In [1]: import numpy as np

In [2]: np.set_printoptions(precision=4, suppress=True, linewidth=140)

In [3]: M = np.load("block1.npy")

In [4]: M
Out[4]: 
array([[-0.4723,  1.2165,  1.9307, -1.611 , -0.8895, -0.3538,  0.2402],
       [-1.2345,  0.9884,  0.8434,  1.7523, -0.9597, -1.0685, -0.8089],
       [-1.0985,  0.6196,  0.252 ,  2.2666, -0.6921, -0.9678, -0.8903],
       [-0.0277, -0.8089, -1.5752,  2.3009,  0.4962, -0.0784, -0.5631],
       [ 0.4906,  0.3097,  1.0122, -2.6081, -0.0562,  0.4707,  0.7821],
       [ 1.0406, -1.4456, -1.8855,  0.1892,  1.1905,  0.8605,  0.2804],
       [ 1.1756, -1.4017, -1.6864, -0.4159,  1.2008,  0.9874,  0.4685],
       [ 1.2542, -1.0938, -1.0288, -1.5365,  1.031 ,  1.0797,  0.7631],
       [ 1.1513, -1.4178, -1.7379, -0.2845,  1.2041,  0.9639,  0.4292],
       [ 0.5923,  0.1824,  0.8547, -2.6275,  0.0514,  0.5557,  0.8187],
       [ 1.2505, -1.2744, -1.3783, -1.0317,  1.1424,  1.0644,  0.6403],
       [ 1.125 , -0.6775, -0.3404, -2.2047,  0.7356,  0.9884,  0.8837],
       [-1.0644,  0.55  ,  0.1474,  2.3337, -0.6392, -0.9411, -0.8958],
       [-0.0813,  0.9095,  1.6751, -2.1823, -0.5892, -0.015 ,  0.5004],
       [-1.1439,  1.4217,  1.7517,  0.2474, -1.2044, -0.9569, -0.4179],
       [ 0.5829, -1.2863, -1.9702,  1.4028,  0.9637,  0.4508, -0.1554],
       [ 1.1685, -0.7818, -0.5033, -2.0773,  0.8126,  1.0215,  0.8666],
       [-0.98  ,  1.4428,  1.9319, -0.3998, -1.1719, -0.8051, -0.2107],
       [-1.1774,  0.8052,  0.5407,  2.0457, -0.8297, -1.0281, -0.8618],
       [ 0.4594,  0.3473,  1.0578, -2.5983, -0.0884,  0.4445,  0.77  ],
       [ 1.0049, -1.445 , -1.9149,  0.3162,  1.1802,  0.8278,  0.2386],
       [ 1.248 , -1.0531, -0.9559, -1.625 ,  1.0038,  1.0766,  0.7825],
       [-1.1034,  0.63  ,  0.2677,  2.256 , -0.6999, -0.9716, -0.8892]])

In [5]: round(np.linalg.norm(M[19] - M[16]), 4)
Out[5]: np.float64(2.3749)

In [6]: np.round(np.linalg.norm(M) ** 2 / np.linalg.norm(M, 2) ** 2, 4)
Out[6]: np.float64(1.6373)

In [7]: np.linalg.norm(M, axis=1)
Out[7]: array([3., 3., 3., 3., 3., 3., 3., 3., 3., 3., 3., 3., 3., 3., 3., 3., 3., 3., 3., 3., 3., 3., 3.])

In [8]: idx = M[:, 1] > np.median(M[:, 1])

In [9]: f = M[idx].mean(axis=0) - M[~idx].mean(axis=0)

In [10]: (((M - M.mean(axis=0)) @ f > 0) == idx).mean()
Out[10]: np.float64(1.0)

In [11]: np.argsort(-np.abs(f).round(6), kind="stable")
Out[11]: array([2, 1, 0, 4, 5, 3, 6])

In [12]: D = np.linalg.norm(M[:, None] - M[None], axis=-1)

In [13]: np.linalg.norm(M, axis=1)
Out[13]: array([3., 3., 3., 3., 3., 3., 3., 3., 3., 3., 3., 3., 3., 3., 3., 3., 3., 3., 3., 3., 3., 3., 3.])

In [14]: (D + 1e9 * np.eye(23)).round(6).argmin(axis=1)
Out[14]: array([13, 18, 22, 15, 19, 20,  8, 21,  6,  4,  7, 16,  2,  0, 17, 20, 11, 14, 22,  4,  5,  7,  2])

In [15]: D[:5, :5]
Out[15]: 
array([[0.    , 3.8397, 4.5051, 5.8767, 2.2924],
       [3.8397, 0.    , 0.9258, 3.7413, 5.3099],
       [4.5051, 0.9258, 0.    , 2.9728, 5.6774],
       [5.8767, 3.7413, 2.9728, 0.    , 5.8932],
       [2.2924, 5.3099, 5.6774, 5.8932, 0.    ]])

In [16]: np.linalg.matrix_rank(D ** 2)
Out[16]: np.int64(3)

In [17]: np.unravel_index(D.round(6).argmax(), D.shape)
Out[17]: (np.int64(8), np.int64(14))

In [18]: rk = np.linalg.matrix_rank(M)

In [19]: rk
Out[19]: np.int64(2)

In [20]: ns = np.linalg.svd(M)[2][rk:].T

In [21]: np.linalg.matrix_rank(M.T @ M), np.linalg.matrix_rank(M @ M.T)
Out[21]: (np.int64(2), np.int64(2))

In [22]: theta = np.radians(140)

In [23]: Rm = np.eye(7)

In [24]: Rm[0, 0] = Rm[1, 1] = np.cos(theta)

In [25]: Rm[0, 1], Rm[1, 0] = -np.sin(theta), np.sin(theta)

In [26]: Rm
Out[26]: 
array([[-0.766 , -0.6428,  0.    ,  0.    ,  0.    ,  0.    ,  0.    ],
       [ 0.6428, -0.766 ,  0.    ,  0.    ,  0.    ,  0.    ,  0.    ],
       [ 0.    ,  0.    ,  1.    ,  0.    ,  0.    ,  0.    ,  0.    ],
       [ 0.    ,  0.    ,  0.    ,  1.    ,  0.    ,  0.    ,  0.    ],
       [ 0.    ,  0.    ,  0.    ,  0.    ,  1.    ,  0.    ,  0.    ],
       [ 0.    ,  0.    ,  0.    ,  0.    ,  0.    ,  1.    ,  0.    ],
       [ 0.    ,  0.    ,  0.    ,  0.    ,  0.    ,  0.    ,  1.    ]])

In [27]: Y = M @ Rm.T

In [28]: np.allclose(np.linalg.norm(M, axis=1), np.linalg.norm(Y, axis=1))
Out[28]: True

In [29]: np.abs(Y - M).max(axis=0)
Out[29]: array([1.5618, 3.246 , 0.    , 0.    , 0.    , 0.    , 0.    ])

In [30]: np.round(np.linalg.svd(M, compute_uv=False), 4) + 0, np.round(np.linalg.svd(Y, compute_uv=False), 4) + 0
Out[30]: 
(array([11.2441,  8.9761,  0.    ,  0.    ,  0.    ,  0.    ,  0.    ]),
 array([11.2441,  8.9761,  0.    ,  0.    ,  0.    ,  0.    ,  0.    ]))

In [31]: round(float(np.linalg.det(Rm)), 4), round(float(np.trace(Rm)), 4)
Out[31]: (1.0, 3.4679)
